$ python3 -q
>>> import numpy as np
>>> np.set_printoptions(precision=3, suppress=True, linewidth=100)
>>> W0 = np.load("arr.npy")
>>> print(W0)
[[-1  2]
 [ 2 -1]]
>>> ev, V = np.linalg.eig(W0)
>>> print(round(float(np.prod(ev)), 3))
-3.0
>>> print(np.round(W0 @ V[:, 0] - ev[0] * V[:, 0], 3) + 0)
[0. 0.]
>>> ev, V = np.linalg.eigh(W0)
>>> x0 = np.array([0, 0])
>>> print(V * np.abs(ev) @ V.T)
[[ 2. -1.]
 [-1.  2.]]
>>> print((np.sign(V[:, -1].round(6)) == np.sign(V[0, -1].round(6))).astype(int))
[1 1]
>>> print(V * np.maximum(ev, 0) @ V.T)
[[0.5 0.5]
 [0.5 0.5]]
>>> x0 = np.array([8, 3])
>>> rhs = W0 @ x0
>>> print(rhs)
[-2 13]
>>> print(np.linalg.solve(W0, 2 * rhs))
[16.  6.]
>>> print(np.linalg.solve(W0, rhs + W0[:, 1]))
[8. 4.]
>>> print(np.linalg.solve(W0, rhs))
[8. 3.]
>>> other = W0 / np.sqrt((W0 ** 2).mean(axis=1, keepdims=True))
>>> print(np.linalg.matrix_rank(W0 - W0.mean(axis=1, keepdims=True)))
1
>>> print(np.linalg.norm(other, axis=1))
[1.414 1.414]
>>> print(np.linalg.matrix_rank(other) == np.linalg.matrix_rank(W0))
True
>>> q, _ = np.linalg.qr(np.array([[-1.2, 0.8, -0.7], [0.8, 0.6, 0.5], [-1.2, -0.6, 0.4]]))
>>> J = 2 * q
>>> print(J)
[[-1.279 -1.521 -0.221]
 [ 0.853 -0.941  1.545]
 [-1.279  0.894  1.251]]
>>> t3 = np.stack([J, -2 * J, J[::-1]])
>>> print((t3 @ J.T).shape)
(3, 3, 3)
>>> print(t3.shape)
(3, 3, 3)
>>> print(np.linalg.norm(t3, axis=(1, 2)))
[3.464 6.928 3.464]
>>> print(np.linalg.det(t3))
[  8. -64.  -8.]
>>> print(np.linalg.matrix_rank(t3.reshape(3, -1)))
2
